>>> import numpy as np
>>> np.set_printoptions(precision=2, suppress=True, linewidth=100)
>>> W0 = np.array([[5.0, 2.0, 1.0, 1.0],
...     [2.0, 8.0, 2.0, 2.0],
...     [1.0, 2.0, 5.0, 1.0],
...     [1.0, 2.0, 1.0, 5.0]])
>>> M2 = W0[0, 0] * W0[1:] - np.outer(W0[1:, 0], W0[0])
>>> M2
array([[ 0., 36.,  8.,  8.],
       [ 0.,  8., 24.,  4.],
       [ 0.,  8.,  4., 24.]])
>>> W0[:, 0] / W0[0, 0]
array([1. , 0.4, 0.2, 0.2])
>>> np.linalg.matrix_rank(M2), np.linalg.matrix_rank(W0)
(np.int64(3), np.int64(4))
>>> np.kron(np.eye(2, dtype=int), W0)
array([[5., 2., 1., 1., 0., 0., 0., 0.],
       [2., 8., 2., 2., 0., 0., 0., 0.],
       [1., 2., 5., 1., 0., 0., 0., 0.],
       [1., 2., 1., 5., 0., 0., 0., 0.],
       [0., 0., 0., 0., 5., 2., 1., 1.],
       [0., 0., 0., 0., 2., 8., 2., 2.],
       [0., 0., 0., 0., 1., 2., 5., 1.],
       [0., 0., 0., 0., 1., 2., 1., 5.]])
>>> np.round(np.linalg.det(2 * W0), 2), round(float(np.linalg.det(W0)), 2)
(np.float64(11264.0), 704.0)
>>> np.round(np.linalg.det(W0.T), 2)
np.float64(704.0)
>>> np.linalg.eigvals(W0)
array([ 4., 11.,  4.,  4.])
>>> np.einsum("ij,ji->", W0, W0)
np.float64(169.0)
>>> P = np.triu(np.array([[-2, -1, 3, -3], [-1, -3, -3, 1], [0, -3, 0, 0], [2, -1, 2, 0]]), 1) + np.eye(4)
>>> M2 = P @ W0 @ np.linalg.inv(P)
>>> M2
array([[ 3., -3., -7., -1.],
       [ 0.,  4.,  0.,  0.],
       [ 1.,  3., 11.,  1.],
       [ 1.,  3.,  7.,  5.]])
